In [1]: import numpy as np

In [2]: import numpy.linalg as la

In [3]: np.set_printoptions(precision=2, suppress=True, linewidth=100, sign=" ")

In [4]: A = np.array([[10.6, 50.59, 0.5, -26.49, -9.13],
   ...:     [8.39, 50.26, 0.39, -26.7, -8.79],
   ...:     [13.96, 5.3, 32.78, 29.33, 7.91],
   ...:     [14.71, 9.21, 30.23, 33.8, 8.26],
   ...:     [15.15, 7.64, 31.7, 31.41, 7.85],
   ...:     [16.14, 9.1, 33.41, 31.2, 8.28],
   ...:     [12.56, 8.04, 33.37, 34.23, 7.62],
   ...:     [13.86, 9.12, 31.81, 30.48, 7.91],
   ...:     [9.62, 48.81, -2.19, -25.98, -12.37],
   ...:     [10.91, 52.28, -2.36, -27.45, -11.23],
   ...:     [9.64, 49.44, -0.5, -25.86, -10.07],
   ...:     [14.46, 7.67, 31.95, 34.36, 7.8]])

In [5]: x = np.array([4, 0, -2, 5, 4])

In [6]: target = A @ x

In [7]: np.round(la.solve(A.T @ A, A.T @ target), 2) + 0
Out[7]: array([ 4.,  0., -2.,  5.,  4.])

In [8]: rng = np.random.default_rng(804)

In [9]: target = target + 0.02 * rng.normal(size=12)

In [10]: target
Out[10]: 
array([-127.55, -135.9 ,  168.62,  200.45,  185.64,  186.87,  185.14,  175.87, -136.53, -133.78,
       -130.  ,  196.9 ])

In [11]: c, *_ = la.lstsq(A, target)

In [12]: c.round(2) + 0
Out[12]: array([ 4.,  0., -2.,  5.,  4.])

In [13]: np.round(A.T @ (target - A @ c), 2) + 0
Out[13]: array([ 0.,  0.,  0.,  0.,  0.])

In [14]: [round(float(la.norm(la.solve(A.T @ A + lam * np.eye(5), A.T @ target))), 2) for lam in (0, 1, 10, 100)]
Out[14]: [7.81, 7.29, 5.43, 4.22]

In [15]: M2 = np.c_[A[:, :1] @ np.array([[1]]), np.array([2, 9, 7, 6, 0, 2, 4, 4, 0, 8, 9, 1])]

In [16]: M2
Out[16]: 
array([[ 10.6 ,   2.  ],
       [  8.39,   9.  ],
       [ 13.96,   7.  ],
       [ 14.71,   6.  ],
       [ 15.15,   0.  ],
       [ 16.14,   2.  ],
       [ 12.56,   4.  ],
       [ 13.86,   4.  ],
       [  9.62,   0.  ],
       [ 10.91,   8.  ],
       [  9.64,   9.  ],
       [ 14.46,   1.  ]])

In [17]: np.round(la.norm(M2 - A @ la.lstsq(A, M2)[0], axis=0), 2) + 0
Out[17]: array([ 0. ,  9.3])
